In [1]: import numpy as np

In [2]: import numpy.linalg as la

In [3]: np.set_printoptions(suppress=True, linewidth=140)

In [4]: M = np.loadtxt("run9.csv", delimiter=",")

In [5]: M.round(2)
Out[5]: 
array([[ 0.66, -0.1 , -0.09,  0.21, -0.18,  0.3 , -0.21],
       [-0.1 ,  0.48,  0.07,  0.05,  0.37,  0.3 ,  0.07],
       [-0.09,  0.07,  0.25, -0.33,  0.04,  0.1 , -0.23],
       [ 0.21,  0.05, -0.33,  0.51,  0.04,  0.03,  0.3 ],
       [-0.18,  0.37,  0.04,  0.04,  0.31,  0.17,  0.11],
       [ 0.3 ,  0.3 ,  0.1 ,  0.03,  0.17,  0.42, -0.17],
       [-0.21,  0.07, -0.23,  0.3 ,  0.11, -0.17,  0.37]])

In [6]: w, vecs = la.eigh(M)

In [7]: np.round(la.svd(M, compute_uv=False), 2) + 0
Out[7]: array([1., 1., 1., 0., 0., 0., 0.])

In [8]: np.round(vecs.T @ M @ vecs, 2) + 0
Out[8]: 
array([[0., 0., 0., 0., 0., 0., 0.],
       [0., 0., 0., 0., 0., 0., 0.],
       [0., 0., 0., 0., 0., 0., 0.],
       [0., 0., 0., 0., 0., 0., 0.],
       [0., 0., 0., 0., 1., 0., 0.],
       [0., 0., 0., 0., 0., 1., 0.],
       [0., 0., 0., 0., 0., 0., 1.]])

In [9]: np.round(la.eigvalsh(M @ M), 2) + 0
Out[9]: array([0., 0., 0., 0., 1., 1., 1.])

In [10]: w, vecs = la.eigh(M)

In [11]: vec = np.array([3, -1, 1, -1, 2, -1, 0])

In [12]: np.round(vecs * np.abs(w) @ vecs.T, 2)
Out[12]: 
array([[ 0.66, -0.1 , -0.09,  0.21, -0.18,  0.3 , -0.21],
       [-0.1 ,  0.48,  0.07,  0.05,  0.37,  0.3 ,  0.07],
       [-0.09,  0.07,  0.25, -0.33,  0.04,  0.1 , -0.23],
       [ 0.21,  0.05, -0.33,  0.51,  0.04,  0.03,  0.3 ],
       [-0.18,  0.37,  0.04,  0.04,  0.31,  0.17,  0.11],
       [ 0.3 ,  0.3 ,  0.1 ,  0.03,  0.17,  0.42, -0.17],
       [-0.21,  0.07, -0.23,  0.3 ,  0.11, -0.17,  0.37]])

In [13]: round(vec @ M @ vec / (vec @ vec), 2), round(w[0], 2), round(w[-1], 2)
Out[13]: (np.float64(0.15), np.float64(-0.0), np.float64(1.0))

In [14]: other = np.array([[-3]])

In [15]: basis = np.array([[1, 0], [-1, 1]])

In [16]: mat = np.block([[other, np.array([[2, 2]])], [np.zeros((2, 1)), basis]])

In [17]: mat
Out[17]: 
array([[-3.,  2.,  2.],
       [ 0.,  1.,  0.],
       [ 0., -1.,  1.]])

In [18]: vec = np.array([3, 2, 0])

In [19]: rhs = mat @ vec

In [20]: rhs
Out[20]: array([-5.,  2., -2.])

In [21]: np.round(la.solve(mat, rhs), 2)
Out[21]: array([3., 2., 0.])

In [22]: np.round(la.solve(mat, 4 * rhs), 2)
Out[22]: array([12.,  8.,  0.])

In [23]: np.round(la.solve(mat.T, mat[2]), 2)
Out[23]: array([-0.,  0.,  1.])
